>>> import numpy as np
>>> np.set_printoptions(suppress=True, linewidth=140)
>>> def rd(a):
...     return np.round(a, 3) + 0
... 
>>> F = np.loadtxt("mat.csv", delimiter=",")
>>> F
array([[ 4.,  5.,  6.,  7.,  8.,  9., 10., 11., 12.],
       [13., 14., 15., 16., 17., 18., 19., 20., 21.],
       [22., 23., 24., 25., 26., 27., 28., 29., 30.],
       [31., 32., 33., 34., 35., 36., 37., 38., 39.],
       [40., 41., 42., 43., 44., 45., 46., 47., 48.],
       [49., 50., 51., 52., 53., 54., 55., 56., 57.]])
>>> np.abs(np.diag(np.linalg.qr(F)[1])) > 1e-9
array([ True,  True, False, False, False, False])
>>> np.linalg.lstsq(F[:-1].T, F[-1])[2]
np.int32(2)
>>> rd(F @ np.linalg.pinv(F) @ F)
array([[ 4.,  5.,  6.,  7.,  8.,  9., 10., 11., 12.],
       [13., 14., 15., 16., 17., 18., 19., 20., 21.],
       [22., 23., 24., 25., 26., 27., 28., 29., 30.],
       [31., 32., 33., 34., 35., 36., 37., 38., 39.],
       [40., 41., 42., 43., 44., 45., 46., 47., 48.],
       [49., 50., 51., 52., 53., 54., 55., 56., 57.]])
>>> Uu, sig, VT = np.linalg.svd(F)
>>> rd(sig)
array([251.552,   8.519,   0.   ,   0.   ,   0.   ,   0.   ])
>>> np.argmax(sig[:-1] / (sig[1:] + 1e-6)) + 1
np.int64(2)
>>> M2 = Uu[:, :2] @ np.diag(sig[:2]) @ VT[:2]
>>> rd(np.abs(F - M2).max())
np.float64(0.0)
>>> rd(np.linalg.norm(F - M2, 2)), rd(sig[2])
(np.float64(0.0), np.float64(0.0))
>>> t3 = np.stack([F, 5 * F, F[::-1]])
>>> np.linalg.matrix_rank(t3)
array([2, 2, 2])
>>> def softmax(z):
...     e = np.exp(z - z.max(axis=-1, keepdims=True))
...     return e / e.sum(axis=-1, keepdims=True)
... 
>>> print(rd(softmax(F[3] + 5)))
[0.    0.001 0.002 0.004 0.012 0.031 0.086 0.233 0.632]
>>> scores = F @ F.T / np.sqrt(9)
>>> rd(softmax(scores + np.triu(np.full(scores.shape, -np.inf), 1)))
array([[1., 0., 0., 0., 0., 0.],
       [0., 1., 0., 0., 0., 0.],
       [0., 0., 1., 0., 0., 0.],
       [0., 0., 0., 1., 0., 0.],
       [0., 0., 0., 0., 1., 0.],
       [0., 0., 0., 0., 0., 1.]])
>>> softmax(scores)[3] @ F
array([49., 50., 51., 52., 53., 54., 55., 56., 57.])
>>> print(rd(softmax(scores)))
[[0. 0. 0. 0. 0. 1.]
 [0. 0. 0. 0. 0. 1.]
 [0. 0. 0. 0. 0. 1.]
 [0. 0. 0. 0. 0. 1.]
 [0. 0. 0. 0. 0. 1.]
 [0. 0. 0. 0. 0. 1.]]
